>>> import numpy as np
>>> np.set_printoptions(precision=3, suppress=True, linewidth=140, sign=" ")
>>> tidy = lambda a: np.round(a, 3) + 0
>>> feats = np.load("x.npy")
>>> feats
array([[ 31.936,  27.289,  23.262],
       [ 55.863,  35.814,  44.117],
       [ 51.983,  27.115,  42.978]])
>>> B = np.array([[0, 0], [0, 0], [1, 1]])
>>> np.vstack([feats, B.T]).shape
(5, 3)
>>> np.einsum("ik,kj->ij", feats, B)
array([[ 23.262,  23.262],
       [ 44.117,  44.117],
       [ 42.978,  42.978]])
>>> print(feats @ B)
[[ 23.262  23.262]
 [ 44.117  44.117]
 [ 42.978  42.978]]
>>> C2 = feats.T @ feats
>>> tidy(np.trace(C2)), tidy((feats ** 2).sum())
(np.float64(13939.909), np.float64(13939.909))
>>> tidy(np.linalg.svd(feats, compute_uv=False) ** 2)
array([ 13855.473,     84.434,      0.002])
>>> tidy(np.linalg.eigvalsh(C2)[::-1])
array([ 13855.473,     84.434,      0.002])
>>> (feats @ feats.T).shape
(3, 3)
>>> E = np.loadtxt("data.csv", delimiter=",")
>>> E
array([[-0.4, -0.1, -0.9,  0. ,  0.7, -0.2],
       [ 0.7, -0.3,  3. , -0.5,  0.4,  0.5],
       [-0.2,  1.8, -0.5, -0.1, -1.2,  1.2]])
>>> tidy(E[0] @ E[1])
np.float64(-2.77)
>>> tidy(np.linalg.norm(E[0], 1)), tidy(np.linalg.norm(E[0], np.inf))
(np.float64(2.3), np.float64(0.9))
>>> tidy(np.linalg.norm(E) ** 2 / np.linalg.norm(E, 2) ** 2)
np.float64(1.562)
>>> tidy(np.linalg.norm(E, "nuc"))
np.float64(6.536)
>>> np.linalg.norm(E, axis=1).argmax()
np.int64(1)
>>> M = np.loadtxt("arr.csv", delimiter=",")
>>> M
array([[-0.2, -2.1, -0.1],
       [-0.3,  2.3, -0.8],
       [ 2. , -0.2, -1.3],
       [ 0.7,  1.6,  0.2],
       [ 2. , -0.6, -0.9],
       [ 0.3,  0.7,  1.1],
       [-0.6,  0.6, -1.2],
       [-0.7,  0.9,  0.6],
       [ 0.5, -0.1,  0.3],
       [-0.1,  0.8,  1.5],
       [-0.4, -0.6,  1.6],
       [ 0.7,  0.2,  0.8],
       [-1.2, -0.2, -0.6],
       [-1. , -1. ,  0.8],
       [-0.1, -2.6, -1.7],
       [-0.8, -0.4, -1. ],
       [ 0.2, -0.3, -0.2],
       [ 0.3,  0.8,  1.2],
       [-1.8,  0. ,  1.9],
       [ 0. , -0.3,  0.4],
       [-0.7, -1. , -1.3],
       [14. ,  1. , -4. ],
       [ 0. ,  0.7,  0.2],
       [-0.4, -0.7,  0.3]])
>>> C = M[[5, 11]].astype(float)
>>> for _ in range(3):
...     idx = np.linalg.norm(M[:, None] - C, axis=-1).argmin(axis=1)
...     C = np.array([M[idx == j].mean(axis=0) for j in range(2)])
... 
>>> idx
array([ 0,  0,  1,  0,  1,  0,  0,  0,  0,  0,  0,  0,  0,  0,  1,  0,  0,  0,  0,  0,  1,  1,  0,  0])
>>> tidy(C)
array([[-0.253,  0.153,  0.368],
       [ 3.44 , -0.68 , -1.84 ]])
>>> np.abs(C[1] - C[0]).argmax()
np.int64(0)
>>> np.bincount(idx)
array([ 19,   5])
>>> print(tidy(C[1] - C[0]))
[ 3.693 -0.833 -2.208]
